$ ipython --no-banner

In [1]: import numpy as np

In [2]: import numpy.linalg as la

In [3]: np.set_printoptions(suppress=True, linewidth=120)

In [4]: W0 = np.load("case6.npy")

In [5]: W0
Out[5]: 
array([[ 0.98,  0.14,  0.1 , -0.1 ],
       [ 0.14,  0.02, -0.7 ,  0.7 ],
       [ 0.1 , -0.7 ,  0.5 ,  0.5 ],
       [-0.1 ,  0.7 ,  0.5 ,  0.5 ]])

In [6]: # columns are unit length and at right angles

In [7]: vec = np.array([2, 2, 2, -5])

In [8]: h1 = np.maximum(W0 @ vec, 0)

In [9]: np.flatnonzero(h1 > 1e-9)
Out[9]: array([0])

In [10]: np.round(np.maximum(W0 @ vec, 0) - np.maximum(-W0 @ vec, 0), 3)
Out[10]: array([ 2.94, -4.58, -2.7 , -0.3 ])

In [11]: Q, vecs = la.qr(W0[:, :2])[0], la.qr(W0[:, 2:])[0]

In [12]: sig = la.svd(Q.T @ vecs, compute_uv=False)

In [13]: np.round(la.norm(Q @ Q.T - vecs @ vecs.T, 2), 3)
Out[13]: np.float64(1.0)

In [14]: vec = np.array([2, 0, 0, 3])

In [15]: np.round(la.inv(W0), 3)
Out[15]: 
array([[ 0.98,  0.14,  0.1 , -0.1 ],
       [ 0.14,  0.02, -0.7 ,  0.7 ],
       [ 0.1 , -0.7 ,  0.5 ,  0.5 ],
       [-0.1 ,  0.7 ,  0.5 ,  0.5 ]])

In [16]: print(np.round(np.sort(np.abs(np.degrees(np.angle(la.eigvals(W0))))), 3))
[  0.   0.   0. 180.]

In [17]: np.round(np.abs(la.eigvals(W0)), 3)
Out[17]: array([1., 1., 1., 1.])

In [18]: np.round(la.norm(W0, axis=0), 3)
Out[18]: array([1., 1., 1., 1.])

In [19]: np.round(W0 @ W0.T, 3) + 0
Out[19]: 
array([[1., 0., 0., 0.],
       [0., 1., 0., 0.],
       [0., 0., 1., 0.],
       [0., 0., 0., 1.]])

In [20]: arr = np.load("w.npy")

In [21]: arr
Out[21]: 
array([[ 3,  2,  3,  2,  3,  2],
       [-3, -3, -3, -3, -3, -3],
       [ 3,  2,  3,  2,  3,  2],
       [ 3,  2,  3,  2,  3,  2],
       [-3, -3, -3, -3, -3, -3],
       [ 3,  2,  3,  2,  3,  2]])

In [22]: rng = np.random.default_rng(917349)

In [23]: idx = rng.permutation(6)

In [24]: idx
Out[24]: array([3, 5, 4, 1, 2, 0])

In [25]: other = arr[idx][:, idx]

In [26]: np.diag(other)
Out[26]: array([ 2,  2, -3, -3,  3,  3])

In [27]: other
Out[27]: 
array([[ 2,  2,  3,  2,  3,  3],
       [ 2,  2,  3,  2,  3,  3],
       [-3, -3, -3, -3, -3, -3],
       [-3, -3, -3, -3, -3, -3],
       [ 2,  2,  3,  2,  3,  3],
       [ 2,  2,  3,  2,  3,  3]])

In [28]: K = np.array([[2.0, 0.0, 0.0, 2.0, -2.0, -2.0],
    ...:     [2.0, 2.0, 1.0, 2.0, 0.0, 0.0],
    ...:     [0.0, 0.0, 9.0, 1.0, 2.0, 8.0],
    ...:     [0.0, 0.0, 4.0, 9.0, 4.0, 2.0],
    ...:     [0.0, 0.0, 2.0, 6.0, 9.0, 0.0],
    ...:     [0.0, 0.0, 7.0, 0.0, 8.0, 1.0]])

In [29]: K
Out[29]: 
array([[ 2.,  0.,  0.,  2., -2., -2.],
       [ 2.,  2.,  1.,  2.,  0.,  0.],
       [ 0.,  0.,  9.,  1.,  2.,  8.],
       [ 0.,  0.,  4.,  9.,  4.,  2.],
       [ 0.,  0.,  2.,  6.,  9.,  0.],
       [ 0.,  0.,  7.,  0.,  8.,  1.]])

In [30]: print(K.sum(axis=1))
[ 0.  7. 20. 19. 17. 16.]

In [31]: K.shape
Out[31]: (6, 6)

In [32]: K[:, 6]
IndexError: index 6 is out of bounds for axis 1 with size 6


In [33]: round(float(la.norm(K)), 3)
Out[33]: 23.043

In [34]: vec = np.array([5, -5, 7, -7, -2, 9])

In [35]: y = K @ vec

In [36]: beta, lr = np.zeros(6), 1 / la.norm(K, 2) ** 2

In [37]: for i in range(8):
    ...:     beta -= lr * K.T @ (K @ beta - y)
    ...:     if i % 2 == 0: print(i, round(la.norm(K @ beta - y), 3))
    ...: 
0 93.699
2 46.178
4 23.393
6 12.959

In [38]: beta.round(3)
Out[38]: array([-0.306, -0.188,  7.657, -6.139, -2.485,  7.39 ])

In [39]: print(np.round(la.cond(K), 3))
22.452

In [40]: T = np.stack([W0, 4 * W0, W0[::-1]])

In [41]: T.shape
Out[41]: (3, 4, 4)

In [42]: (T @ W0.T).shape
Out[42]: (3, 4, 4)

In [43]: print(np.round(T.sum(axis=0), 3))
[[ 4.8   1.4   1.    0.  ]
 [ 0.8  -0.6  -3.    4.  ]
 [ 0.64 -3.48  1.8   3.2 ]
 [ 0.48  3.64  2.6   2.4 ]]
